>>> import numpy as np
>>> import numpy.linalg as la
>>> np.set_printoptions(suppress=True, linewidth=200)
>>> mat = np.load("out17.npy")
>>> print(mat)
[[0 0 0 0 1 1 0]
 [0 0 0 0 1 0 0]
 [0 0 0 0 1 0 1]
 [0 0 0 0 0 0 1]
 [1 1 1 0 0 1 1]
 [1 0 0 0 1 0 1]
 [0 0 1 1 1 1 0]]
>>> # null space of dimension 1
>>> vals, evecs = la.eigvalsh(mat)
Traceback (most recent call last):
  File "<python-input-6>", line 1, in <module>
    vals, evecs = la.eigvalsh(mat)
    ^^^^^^^^^^^
ValueError: too many values to unpack (expected 2)
>>> vals, evecs = la.eigh(mat)
>>> print(np.round(la.eigvalsh(mat + -3 * np.eye(7)), 2))
[-4.89 -4.79 -3.74 -3.   -2.57 -2.12  0.11]
>>> vals, evecs = la.eigh(mat)
>>> x = np.array([0, 1, 2, 2, 1, 2, 2])
>>> print(round(float(x @ mat @ x / (x @ x)), 2), round(vals[0], 2), np.round(vals[-1], 2))
2.11 -1.89 3.11
>>> print(np.abs(mat).sum(axis=1).max(), round(np.abs(vals).max(), 2))
5 3.11
>>> A = np.load("dump.npy")
>>> print(A)
[[ -1   5   3  -9]
 [ -1   5   3  -9]
 [ -2  -8  -2   8]
 [  1  -5  -3   9]
 [ -4  -7   0   3]
 [ -8 -14   0   6]
 [ -4  -7   0   3]]
>>> # row 1 repeats row 0
>>> B = A / la.norm(A, axis=1)
Traceback (most recent call last):
  File "<python-input-16>", line 1, in <module>
    B = A / la.norm(A, axis=1)
        ~~^~~~~~~~~~~~~~~~~~~~
ValueError: operands could not be broadcast together with shapes (7,4) (7,) 
>>> B = A / la.norm(A, axis=1, keepdims=True)
>>> gram = B @ B.T
>>> print(np.argwhere(np.triu(np.abs(gram) > 0.95, 1)))
[[0 1]
 [0 3]
 [1 3]
 [4 5]
 [4 6]
 [5 6]]
>>> print(gram.round(2))
[[ 1.    1.   -0.92 -1.   -0.63 -0.63 -0.63]
 [ 1.    1.   -0.92 -1.   -0.63 -0.63 -0.63]
 [-0.92 -0.92  1.    0.92  0.88  0.88  0.88]
 [-1.   -1.    0.92  1.    0.63  0.63  0.63]
 [-0.63 -0.63  0.88  0.63  1.    1.    1.  ]
 [-0.63 -0.63  0.88  0.63  1.    1.    1.  ]
 [-0.63 -0.63  0.88  0.63  1.    1.    1.  ]]
>>> print((gram - 2 * np.eye(7)).round(6).argmax(axis=1))
[1 0 3 2 5 4 4]
>>> feats = np.load("case4.npy")
>>> print(feats)
[[ 46.5    1.   -15.67  16.89   9.37   3.17   9.5 ]
 [ 47.14   2.45 -15.84  16.47   8.1    1.62  10.25]
 [ 48.4    3.03 -16.82  17.73  11.41   2.48  11.46]
 [ 48.24   3.02 -15.01  19.21  10.18   2.     8.37]
 [ 48.11   2.01 -15.35  16.92   9.01   1.26   9.93]
 [ 17.1   36.14 -25.72 -10.78  23.17  35.44   2.7 ]
 [ 48.83   2.52 -15.73  17.63  11.04   2.62  12.21]
 [ 18.9   37.76 -24.86  -9.12  21.94  34.91   2.65]
 [ 47.04   0.97 -14.02  16.72  11.09   1.02   6.58]
 [ 46.52   2.07 -15.06  18.18   9.44   4.28  12.08]
 [ 16.48  37.47 -27.29 -10.63  23.52  33.24   2.27]]
>>> P = feats @ la.solve(feats.T @ feats, feats.T)
>>> print(np.allclose(P @ P, P))
True
>>> O, evecs = la.qr(feats[:, :3])[0], la.qr(feats[:, 3:])[0]
>>> sig = la.svd(O.T @ evecs, compute_uv=False)
>>> print(np.round(la.norm(O @ O.T - evecs @ evecs.T, 2), 2))
1.0
>>> print((sig > 0.9).sum())
2
>>> print(sig.round(2))
[1.   1.   0.54]
>>> print([round(float(x), 2) for x in la.svd(feats, compute_uv=False)[:3]])
[166.15, 95.48, 5.29]
>>> print(la.cond(feats) > 100)
False
>>> print(la.matrix_rank(feats, rtol=0.1))
2
>>> print(np.round(np.abs(la.svd(feats)[2][-1]), 2))
[0.31 0.19 0.66 0.53 0.2  0.17 0.27]
>>> x = np.array([0, 0, 2, 0, 2, 0, 1])
>>> y = feats @ x
>>> print(np.round(la.lstsq(feats, y)[0], 2) + 0)
[0. 0. 2. 0. 2. 0. 1.]
>>> print(np.round(la.pinv(feats) @ feats, 2) + 0)
[[1. 0. 0. 0. 0. 0. 0.]
 [0. 1. 0. 0. 0. 0. 0.]
 [0. 0. 1. 0. 0. 0. 0.]
 [0. 0. 0. 1. 0. 0. 0.]
 [0. 0. 0. 0. 1. 0. 0.]
 [0. 0. 0. 0. 0. 1. 0.]
 [0. 0. 0. 0. 0. 0. 1.]]
>>> print(np.round(la.solve(feats.T @ feats, feats.T @ y), 2) + 0)
[0. 0. 2. 0. 2. 0. 1.]
>>> rng = np.random.default_rng(36195)
>>> y = y + 0.3 * rng.normal(size=11)
>>> print(y.round(2))
[-3.18 -5.15  0.72 -1.26 -2.37 -2.47  2.81 -3.51  0.66  1.11 -5.69]
>>> b, *_ = la.lstsq(feats, y)
>>> print(b.round())
[ 0. -0.  2. -0.  2.  0.  1.]
>>> print(np.round(feats.T @ (y - feats @ b), 2) + 0)
[0. 0. 0. 0. 0. 0. 0.]
>>> E = np.diag(np.array([1, 1, 0, 2, 1, 2, 0])) + 3 * np.eye(7, k=1) + 3 * np.eye(7, k=-1)
>>> print(E)
[[1. 3. 0. 0. 0. 0. 0.]
 [3. 1. 3. 0. 0. 0. 0.]
 [0. 3. 0. 3. 0. 0. 0.]
 [0. 0. 3. 2. 3. 0. 0.]
 [0. 0. 0. 3. 1. 3. 0.]
 [0. 0. 0. 0. 3. 2. 3.]
 [0. 0. 0. 0. 0. 3. 0.]]
>>> # symmetric
>>> B = la.inv(E)
>>> print(round(float(la.slogdet(E)[0]), 2))
-1.0
>>> print(np.allclose(B, E.T))
False
>>> print(np.round(E @ B, 2) + 0)
[[1. 0. 0. 0. 0. 0. 0.]
 [0. 1. 0. 0. 0. 0. 0.]
 [0. 0. 1. 0. 0. 0. 0.]
 [0. 0. 0. 1. 0. 0. 0.]
 [0. 0. 0. 0. 1. 0. 0.]
 [0. 0. 0. 0. 0. 1. 0.]
 [0. 0. 0. 0. 0. 0. 1.]]
>>> left, sig = la.svd(E)
Traceback (most recent call last):
  File "<python-input-53>", line 1, in <module>
    left, sig = la.svd(E)
    ^^^^^^^^^
ValueError: too many values to unpack (expected 2)
>>> left, sig, Vt = la.svd(E, full_matrices=False)
>>> print(left.shape, sig.shape, Vt.shape)
(7, 7) (7,) (7, 7)
>>> print(np.round(sig / sig[0], 2))
[1.   0.77 0.67 0.52 0.48 0.19 0.08]
>>> print(np.round(np.abs(Vt[0]), 2))
[0.13 0.25 0.35 0.54 0.51 0.45 0.2 ]
>>> print(np.round(np.cumsum(sig ** 2) / np.sum(sig ** 2), 2))
[0.39 0.62 0.79 0.9  0.98 1.   1.  ]
>>> print(np.allclose(left * sig @ Vt, E))
True
>>> print(np.round(Vt @ Vt.T, 2) + 0)
[[1. 0. 0. 0. 0. 0. 0.]
 [0. 1. 0. 0. 0. 0. 0.]
 [0. 0. 1. 0. 0. 0. 0.]
 [0. 0. 0. 1. 0. 0. 0.]
 [0. 0. 0. 0. 1. 0. 0.]
 [0. 0. 0. 0. 0. 1. 0.]
 [0. 0. 0. 0. 0. 0. 1.]]
>>> F = np.load("arr.npy")
>>> print(F)
[[ 0.  0.  0.  0. -3.  2.  2.]
 [ 0.  0.  0.  0.  0.  2.  0.]
 [ 0.  0.  0.  0. -1.  1. -3.]
 [ 0.  0.  0.  0. -1. -2.  3.]
 [-3.  0. -1. -1.  0.  0.  0.]
 [ 2.  2.  1. -2.  0.  0.  0.]
 [ 2.  0. -3.  3.  0.  0.  0.]]
>>> blk = np.stack([F, 3 * F, F[::-1]])
>>> print(la.matrix_rank(blk.reshape(3, -1)))
2
>>> print(blk.sum(axis=0))
[[  2.   0.  -3.   3. -12.   8.   8.]
 [  2.   2.   1.  -2.   0.   8.   0.]
 [ -3.   0.  -1.  -1.  -4.   4. -12.]
 [  0.   0.   0.   0.  -5. -10.  15.]
 [-12.   0.  -4.  -4.  -1.   1.  -3.]
 [  8.   8.   4.  -8.   0.   2.   0.]
 [  8.   0. -12.  12.  -3.   2.   2.]]
>>> print((blk @ F.T).shape)
(3, 7, 7)
>>> print(np.round(la.det(blk), 2))
[0. 0. 0.]
